$ python -q
>>> import numpy as np
>>> np.set_printoptions(precision=2, suppress=True, linewidth=160)
>>> W0 = np.loadtxt("m.csv", delimiter=",")
>>> W0
array([[-0.14,  0.26],
       [-0.44, -0.39],
       [-0.54,  0.06],
       [ 0.61, -0.25],
       [ 0.27,  0.55],
       [ 0.2 , -0.59],
       [-0.07, -0.25]])
>>> blk = np.stack([W0, -3 * W0, W0[::-1]])
>>> np.linalg.matrix_rank(blk)
array([2, 2, 2])
>>> blk.shape
(3, 7, 2)
>>> np.einsum("bij,cij->bc", blk, blk)
array([[ 2.  , -6.  ,  0.38],
       [-6.  , 18.  , -1.13],
       [ 0.38, -1.13,  2.  ]])
>>> x = np.array([-2, -4])
>>> rhs = W0 @ x
>>> np.linalg.lstsq(W0, rhs)[0]
array([-2., -4.])
>>> np.linalg.solve(W0.T @ W0, W0.T @ rhs)
array([-2., -4.])
>>> np.round(np.linalg.pinv(W0) @ W0, 2) + 0
array([[1., 0.],
       [0., 1.]])
>>> rng = np.random.default_rng(15)
>>> rhs = rhs + 0.05 * rng.normal(size=7)
>>> rhs
array([-0.84,  2.41,  0.88, -0.24, -2.72,  1.99,  1.06])
>>> coef, *_ = np.linalg.lstsq(W0, rhs)
>>> np.round(W0.T @ (rhs - W0 @ coef), 2) + 0
array([0., 0.])
>>> [round(float(np.linalg.norm(np.linalg.solve(W0.T @ W0 + lam * np.eye(2), W0.T @ rhs))), 2) for lam in (0, 1, 10, 100)]
[4.45, 2.22, 0.4, 0.04]
>>> coef
array([-1.98, -3.98])
>>> np.round(np.linalg.norm(rhs - W0 @ coef), 2)
np.float64(0.12)
>>> coef.round()
array([-2., -4.])
>>> E = np.loadtxt("data.csv", delimiter=",")
>>> E
array([[0., 3., 0.],
       [0., 0., 1.],
       [0., 0., 0.]])
>>> t = np.radians(180)
>>> R = np.eye(3)
>>> R[0, 0] = R[1, 1] = np.cos(t)
>>> R[0, 1], R[1, 0] = -np.sin(t), np.sin(t)
>>> R.round(2) + 0
array([[-1.,  0.,  0.],
       [ 0., -1.,  0.],
       [ 0.,  0.,  1.]])
>>> other = E @ R.T
>>> np.round(np.abs(other - E).max(axis=0), 2) + 0
array([0., 6., 0.])
>>> np.allclose(E @ E.T, other @ other.T)
True
>>> np.allclose(E @ E.T, E.T @ E)
False
>>> assert E == E.T
Traceback (most recent call last):
  File "<python-input-33>", line 1, in <module>
    assert E == E.T
           ^^^^^^^^
ValueError: The truth value of an array with more than one element is ambiguous. Use a.any() or a.all()
>>> E @ E
array([[0., 0., 3.],
       [0., 0., 0.],
       [0., 0., 0.]])
>>> (E - E.T) / 2
array([[ 0. ,  1.5,  0. ],
       [-1.5,  0. ,  0.5],
       [ 0. , -0.5,  0. ]])
>>> np.linalg.matrix_power(E, 2)
array([[0., 0., 3.],
       [0., 0., 0.],
       [0., 0., 0.]])
>>> np.round(np.linalg.det(E), 2)
np.float64(0.0)
